% ipython --no-banner

In [1]: import numpy as np

In [2]: np.set_printoptions(suppress=True, linewidth=200)

In [3]: tidy = lambda a: np.round(a, 2) + 0

In [4]: A = np.loadtxt("data.csv", delimiter=",")

In [5]: print(A)
[[ 1. -4. -2. -6.]
 [-4. -8. -8.  7.]
 [-4. -8. -8.  7.]
 [ 1.  3. -1. -2.]
 [-2. -6. -8.  9.]]

In [6]: # row 2 repeats row 1

In [7]: th = np.radians(36)

In [8]: Rm = np.eye(4)

In [9]: Rm[2, 2] = Rm[0, 0] = np.cos(th)

In [10]: Rm[2, 0], Rm[0, 2] = -np.sin(th), np.sin(th)

In [11]: print(tidy(Rm))
[[ 0.81  0.    0.59  0.  ]
 [ 0.    1.    0.    0.  ]
 [-0.59  0.    0.81  0.  ]
 [ 0.    0.    0.    1.  ]]

In [12]: out = A @ Rm.T

In [13]: print(tidy(np.abs(out - A).max(axis=0)))
[4.32 0.   3.88 0.  ]

In [14]: print(tidy(np.linalg.svd(A, compute_uv=False)), tidy(np.linalg.svd(out, compute_uv=False)))
[23.85  7.82  3.23  1.57] [23.85  7.82  3.23  1.57]

In [15]: x0 = np.array([-1, -1, -2, -2])

In [16]: y = Rm @ x0

In [17]: beta, lr = np.zeros(4), 1 / np.linalg.norm(Rm, 2) ** 2

In [18]: for i in range(3):
    ...:     beta -= lr * Rm.T @ (Rm @ beta - y)
    ...:     if i % 1 == 0: print(i, round(np.linalg.norm(Rm @ beta - y), 2))
    ...: 
0 0.0
1 0.0
2 0.0

In [19]: print(beta)
[-1. -1. -2. -2.]

In [20]: mat = np.array([[1.42, -0.4, 0.4, 0.58, 0.7],
    ...:     [1.4, -0.4, 0.4, 0.6, 0.7],
    ...:     [-0.2, 0.3, -0.7, 0.2, 0.9],
    ...:     [0.0, 0.8, -2.0, 0.0, 0.6],
    ...:     [-1.6, 0.2, -0.3, 0.1, 0.9]])

In [21]: Q = mat.astype(float).copy()

In [22]: for j in range(5):
    ...:     Q[:, j] -= Q[:, :j] @ (Q[:, :j].T @ Q[:, j])
    ...:     Q[:, j] /= np.linalg.norm(Q[:, j])
    ...: 

In [23]: print(tidy(Q.T @ Q))
[[1. 0. 0. 0. 0.]
 [0. 1. 0. 0. 0.]
 [0. 0. 1. 0. 0.]
 [0. 0. 0. 1. 0.]
 [0. 0. 0. 0. 1.]]

In [24]: Q, Rm = np.linalg.qr(mat)

In [25]: print(tidy(Q.T @ Q))
[[1. 0. 0. 0. 0.]
 [0. 1. 0. 0. 0.]
 [0. 0. 1. 0. 0.]
 [0. 0. 0. 1. 0.]
 [0. 0. 0. 0. 1.]]

In [26]: print(tidy(Q @ Rm))
[[ 1.42 -0.4   0.4   0.58  0.7 ]
 [ 1.4  -0.4   0.4   0.6   0.7 ]
 [-0.2   0.3  -0.7   0.2   0.9 ]
 [ 0.    0.8  -2.    0.    0.6 ]
 [-1.6   0.2  -0.3   0.1   0.9 ]]

In [27]: print(tidy(abs(Rm[0, 0])), tidy(np.linalg.norm(mat[:, 0])))
2.56 2.56

In [28]: print(Q.shape, Rm.shape)
(5, 5) (5, 5)

In [29]: print(tidy(np.abs(np.diag(Rm))))
[2.56 0.86 0.37 0.22 0.04]

In [30]: rng = np.random.default_rng(83760)

In [31]: lab = rng.permutation(5)

In [32]: print(lab)
[3 1 0 2 4]

In [33]: out = mat[lab][:, lab]

In [34]: print(tidy(np.linalg.det(out)), tidy(np.linalg.det(mat[lab])))
-0.01 -0.01

In [35]: print(tidy(np.sort(np.abs(np.linalg.eigvals(out)))))
[0.02 0.2  0.88 1.43 1.43]

In [36]: print(np.diag(out))
[ 0.   -0.4   1.42 -0.7   0.9 ]

In [37]: print(np.allclose(out, mat))
False

In [38]: X = np.loadtxt("run10.csv", delimiter=",")

In [39]: print(X)
[[ 6.  5.  3.  2.]
 [ 1.  3.  9.  0.]
 [ 0.  0.  0.  1.]
 [ 5.  3.  0.  5.]
 [ 4.  5.  9.  0.]
 [13. 11.  9.  1.]
 [ 4.  3.  0.  3.]
 [ 2.  3.  6.  0.]
 [ 7.  5.  0.  4.]
 [ 3.  3.  3.  1.]
 [ 0.  0.  0.  1.]
 [ 2.  1.  0.  4.]
 [ 0.  0.  0.  0.]
 [ 0.  0.  0.  1.]
 [ 0.  0.  3.  0.]
 [ 0.  0.  0.  2.]
 [ 4.  5.  9.  0.]
 [ 6.  5.  3.  2.]
 [ 5.  3.  0.  5.]
 [ 0.  0.  0.  1.]
 [ 9.  7.  3.  3.]
 [ 7.  5.  0.  4.]
 [ 7.  5.  0.  4.]
 [ 9.  7.  3.  3.]
 [ 0.  0.  3.  0.]
 [ 2.  3.  6.  0.]]

In [40]: # rows 2 and 10 are equal

In [41]: x0 = np.array([0, 0, 3, 8])

In [42]: h1 = np.maximum(X @ x0, 0)

In [43]: print(h1)
[25. 27.  8. 40. 27. 35. 24. 18. 32. 17.  8. 32.  0.  8.  9. 16. 27. 25. 40.  8. 33. 32. 32. 33.  9. 18.]

In [44]: print(np.maximum(X @ x0, 0) - np.maximum(-X @ x0, 0))
[25. 27.  8. 40. 27. 35. 24. 18. 32. 17.  8. 32.  0.  8.  9. 16. 27. 25. 40.  8. 33. 32. 32. 33.  9. 18.]

In [45]: J = np.load("dump.npy")

In [46]: print(J)
[[-0.1  -0.28  8.98  2.6 ]
 [-0.12  0.44  9.94 -1.85]
 [-0.15 -0.21  2.67 -0.59]
 [ 0.09  0.11  6.66  1.62]
 [-0.19  0.17 12.8  -0.26]
 [-0.06 -0.08  3.51 -2.33]
 [ 0.01  0.2   9.5  -1.2 ]
 [-0.12 -0.16  9.94 -1.23]
 [ 0.13  0.48 -6.72  0.06]
 [ 0.04  0.24  9.89 -1.23]
 [ 0.04  0.61 18.78 -0.51]
 [ 0.02 -0.19 -3.7   0.65]
 [ 0.11 -0.31  6.52  1.81]
 [-0.06 -0.28  3.46  1.18]]

In [47]: # column 2 dominates

In [48]: out = J / np.linalg.norm(J, axis=1, keepdims=True)

In [49]: cov = out @ out.T

In [50]: print((cov - 2 * np.eye(14)).round(6).argmax(axis=1))
[12  6  7  0 10  2  9  6 11  6  4  8  0  0]

In [51]: print(np.argwhere(np.triu(np.abs(cov) > 0.95, 1)))
[[ 0  3]
 [ 0  4]
 [ 0  8]
 [ 0 10]
 [ 0 12]
 [ 0 13]
 [ 1  2]
 [ 1  4]
 [ 1  6]
 [ 1  7]
 [ 1  8]
 [ 1  9]
 [ 1 10]
 [ 1 11]
 [ 2  4]
 [ 2  6]
 [ 2  7]
 [ 2  8]
 [ 2  9]
 [ 2 10]
 [ 2 11]
 [ 3  4]
 [ 3  8]
 [ 3 10]
 [ 3 12]
 [ 3 13]
 [ 4  6]
 [ 4  7]
 [ 4  8]
 [ 4  9]
 [ 4 10]
 [ 4 11]
 [ 4 12]
 [ 6  7]
 [ 6  8]
 [ 6  9]
 [ 6 10]
 [ 6 11]
 [ 7  8]
 [ 7  9]
 [ 7 10]
 [ 7 11]
 [ 8  9]
 [ 8 10]
 [ 8 11]
 [ 8 12]
 [ 9 10]
 [ 9 11]
 [10 11]
 [10 12]
 [12 13]]

In [52]: print(tidy(np.degrees(np.arccos(np.clip(cov[1, 5], -1, 1)))))
23.3

In [53]: x0 = np.array([1, 5, -2, -2])

In [54]: y = J @ x0

In [55]: print(tidy(np.linalg.lstsq(J, y)[0]))
[ 1.  5. -2. -2.]

In [56]: try:
    ...:     np.linalg.solve(J, y)
    ...: except np.linalg.LinAlgError as e:
    ...:     print(repr(e))
    ...: 
LinAlgError('Last 2 dimensions of the array must be square')

In [57]: print(tidy(np.linalg.solve(J.T @ J, J.T @ y)))
[ 1.  5. -2. -2.]

In [58]: y = y + 0.02 * rng.normal(size=14)

In [59]: print(tidy(y))
[-24.66 -14.07  -5.34 -15.92 -24.42  -2.84 -15.6  -18.34  15.85 -16.07 -33.46   5.18 -18.09 -10.72]

In [60]: beta, *_ = np.linalg.lstsq(J, y)

In [61]: print(tidy(beta))
[ 0.96  5.   -2.   -2.  ]

In [62]: print([round(float(np.linalg.norm(np.linalg.solve(J.T @ J + lam * np.eye(4), J.T @ y))), 2) for lam in (0, 1, 10, 100)])
[5.83, 3.91, 2.65, 1.83]

In [63]: M = np.load("layer14.npy")

In [64]: print(M)
[[17  0  1  1]
 [ 2 -9  1  0]
 [ 0  2 -3  1]
 [ 2  2  0  1]]

In [65]: x0 = np.array([-1, -2, -2, -1])

In [66]: y = M @ x0

In [67]: beta, lr = np.zeros(4), 1 / np.linalg.norm(M, 2) ** 2

In [68]: for i in range(10):
    ...:     beta -= lr * M.T @ (M @ beta - y)
    ...:     if i % 2 == 0: print(i, round(np.linalg.norm(M @ beta - y), 2))
    ...: 
0 12.88
2 7.61
4 5.53
6 4.73
8 4.36

In [69]: print(tidy(beta))
[-1.16 -1.69 -0.21 -0.06]

In [70]: Q, V = np.linalg.qr(M[:, :1])[0], np.linalg.qr(M[:, 1:])[0]

In [71]: sv = np.linalg.svd(Q.T @ V, compute_uv=False)

In [72]: print(tidy(sv))
[0.87]

In [73]: print((sv > 0.9).sum())
0

In [74]: Q = M.astype(float).copy()

In [75]: for j in range(4):
    ...:     Q[:, j] -= Q[:, :j] @ (Q[:, :j].T @ Q[:, j])
    ...:     Q[:, j] /= np.linalg.norm(Q[:, j])
    ...: 

In [76]: print(tidy(Q.T @ Q))
[[1. 0. 0. 0.]
 [0. 1. 0. 0.]
 [0. 0. 1. 0.]
 [0. 0. 0. 1.]]

In [77]: print(tidy(Q))
[[ 0.99  0.09  0.01 -0.14]
 [ 0.12 -0.95 -0.2   0.22]
 [ 0.    0.21 -0.98  0.03]
 [ 0.12  0.22  0.08  0.97]]

In [78]: W0 = np.loadtxt("x.csv", delimiter=",")

In [79]: print(W0)
[[-1.96 -0.65  1.26 -1.78]
 [ 0.43 -0.99 -0.83  2.67]
 [ 2.23  1.34  0.97  1.13]
 [ 1.9   1.99  0.29 -1.17]
 [ 1.03  0.82  0.6   2.63]
 [ 1.94 -1.52  1.43 -0.93]
 [-1.65  0.64  2.42 -0.22]
 [-1.17 -2.6  -0.29  0.88]
 [-0.49  2.42 -0.82  1.5 ]
 [-1.1  -0.37 -2.3   1.54]
 [-2.28  0.7   1.8   0.23]
 [ 0.79  1.38  0.47  2.5 ]
 [ 1.74 -1.47 -0.01  1.95]
 [-0.59  1.75  0.77  2.23]
 [-1.02 -0.89 -1.76  2.02]
 [ 0.55 -0.88  0.83 -2.69]
 [ 1.63  1.72 -0.32 -1.81]
 [ 1.57  1.3  -0.58  2.12]
 [ 1.97  1.54 -1.09  1.25]
 [-2.42 -0.19  1.6   0.76]
 [ 2.87 -0.01  0.17  0.86]
 [-1.63 -0.01  1.77 -1.8 ]
 [-0.02  1.78 -0.94 -2.22]
 [ 1.66 -0.29 -1.04 -2.26]
 [ 2.92  0.23  0.32  0.58]
 [ 0.15 -1.92  2.23  0.55]]

In [80]: lab = W0[:, 3] > np.median(W0[:, 3])

In [81]: u = W0[lab].mean(axis=0) - W0[~lab].mean(axis=0)

In [82]: print(((W0 - W0.mean(axis=0)) @ u > 0).astype(int))
[0 1 1 0 1 0 0 1 1 1 0 1 1 1 1 0 0 1 1 0 1 0 0 0 1 0]
